$ python -q
>>> import numpy as np
>>> np.set_printoptions(suppress=True, linewidth=120)
>>> def tidy(a):
...     return np.round(a, 2) + 0
... 
>>> feats = np.loadtxt("block7.csv", delimiter=",")
>>> print(tidy(feats))
[[ 0.22 -0.22  0.22 -0.12 -0.02 -0.12 -0.12 -0.17]
 [-0.22  0.22 -0.22  0.12  0.02  0.12  0.12  0.17]
 [ 0.22 -0.22  0.22 -0.12 -0.02 -0.12 -0.12 -0.17]
 [-0.12  0.12 -0.12  0.07  0.01  0.07  0.07  0.1 ]
 [-0.02  0.02 -0.02  0.01  0.    0.01  0.01  0.02]
 [-0.12  0.12 -0.12  0.07  0.01  0.07  0.07  0.1 ]
 [-0.12  0.12 -0.12  0.07  0.01  0.07  0.07  0.1 ]
 [-0.17  0.17 -0.17  0.1   0.02  0.1   0.1   0.13]]
>>> Uu, sigma, Vt = np.linalg.svd(feats)
>>> evecs = Vt[:(sigma > 1e-8).sum()]
>>> rng = np.random.default_rng(92)
>>> vec = feats[3] + 4 * feats[5] + rng.integers(2) * np.eye(8)[4]
>>> print(tidy(vec))
[-0.61  0.61 -0.61  0.34  0.07  0.34  0.34  0.48]
>>> print(tidy(np.linalg.norm(vec - evecs.T @ evecs @ vec)))
0.0
>>> print(np.linalg.matrix_rank(np.vstack([feats, vec])))
1
>>> print(np.allclose(evecs.T @ evecs @ vec, vec))
True
>>> X = np.load("a.npy")
>>> print(X)
[[  0.74  -2.38   2.52   0.91   4.41]
 [  7.35  14.31  -7.24  -1.58  -3.59]
 [  8.74  -0.38  -0.12   1.46  -1.87]
 [  3.19  -2.93  -6.12   3.37 -18.34]
 [ 19.1   -2.33   8.46  -3.68   0.24]
 [  2.32   3.43   5.04 -11.32   7.79]
 [ -8.28  -3.38  -4.82  -1.99   1.28]
 [  1.25  -3.62   4.93 -14.65  -9.49]
 [ 17.58  -2.97  -5.55  -1.71  -1.81]
 [  1.54  -4.98  -7.68  -3.87 -19.86]
 [ 21.7   -4.81  -7.08  -2.27  -1.37]
 [ -7.35   9.04  15.95 -16.1   -6.09]
 [ -2.8    1.2   13.61  -0.76 -10.88]
 [  6.08   3.61   2.7   -4.6   -5.57]
 [ 12.89 -11.93  11.76 -10.62   9.26]
 [ -0.66 -12.61  -0.33  -9.62  -5.62]
 [  3.11   1.55   2.86 -18.22  -9.28]
 [-17.51  -1.68   1.5   -4.81  -5.81]
 [ -5.76  -8.93   9.35   7.72   0.18]
 [  8.58  -5.91  -0.02   9.15   5.66]
 [-14.24  11.58  -6.13 -11.98  13.92]
 [ 11.46  -4.59  -2.67   3.77 -15.42]
 [  0.88   6.33   9.02  -1.94   6.04]
 [ -2.61   4.26   2.13   0.35  -3.08]
 [  0.69  24.18   2.28   1.79  14.54]
 [ 20.67   5.24 -12.71 -11.68   5.85]
 [-13.67  -0.59   4.93  17.02   3.52]
 [ -3.04  -6.51  -7.51   4.36  -6.14]]
>>> lab = rng.permutation(5)
>>> B = X[:, lab] * rng.choice([-1, 1], 5)
>>> print(B)
[[ -4.41  -2.52  -2.38  -0.74   0.91]
 [  3.59   7.24  14.31  -7.35  -1.58]
 [  1.87   0.12  -0.38  -8.74   1.46]
 [ 18.34   6.12  -2.93  -3.19   3.37]
 [ -0.24  -8.46  -2.33 -19.1   -3.68]
 [ -7.79  -5.04   3.43  -2.32 -11.32]
 [ -1.28   4.82  -3.38   8.28  -1.99]
 [  9.49  -4.93  -3.62  -1.25 -14.65]
 [  1.81   5.55  -2.97 -17.58  -1.71]
 [ 19.86   7.68  -4.98  -1.54  -3.87]
 [  1.37   7.08  -4.81 -21.7   -2.27]
 [  6.09 -15.95   9.04   7.35 -16.1 ]
 [ 10.88 -13.61   1.2    2.8   -0.76]
 [  5.57  -2.7    3.61  -6.08  -4.6 ]
 [ -9.26 -11.76 -11.93 -12.89 -10.62]
 [  5.62   0.33 -12.61   0.66  -9.62]
 [  9.28  -2.86   1.55  -3.11 -18.22]
 [  5.81  -1.5   -1.68  17.51  -4.81]
 [ -0.18  -9.35  -8.93   5.76   7.72]
 [ -5.66   0.02  -5.91  -8.58   9.15]
 [-13.92   6.13  11.58  14.24 -11.98]
 [ 15.42   2.67  -4.59 -11.46   3.77]
 [ -6.04  -9.02   6.33  -0.88  -1.94]
 [  3.08  -2.13   4.26   2.61   0.35]
 [-14.54  -2.28  24.18  -0.69   1.79]
 [ -5.85  12.71   5.24 -20.67 -11.68]
 [ -3.52  -4.93  -0.59  13.67  17.02]
 [  6.14   7.51  -6.51   3.04   4.36]]
>>> Uu, _, Vt = np.linalg.svd(X.T @ B)
>>> print(tidy(Uu @ Vt))
[[ 0.  0.  0. -1.  0.]
 [ 0.  0.  1.  0.  0.]
 [ 0. -1.  0.  0.  0.]
 [ 0.  0.  0.  0.  1.]
 [-1.  0.  0.  0.  0.]]
>>> print(lab)
[4 2 1 0 3]
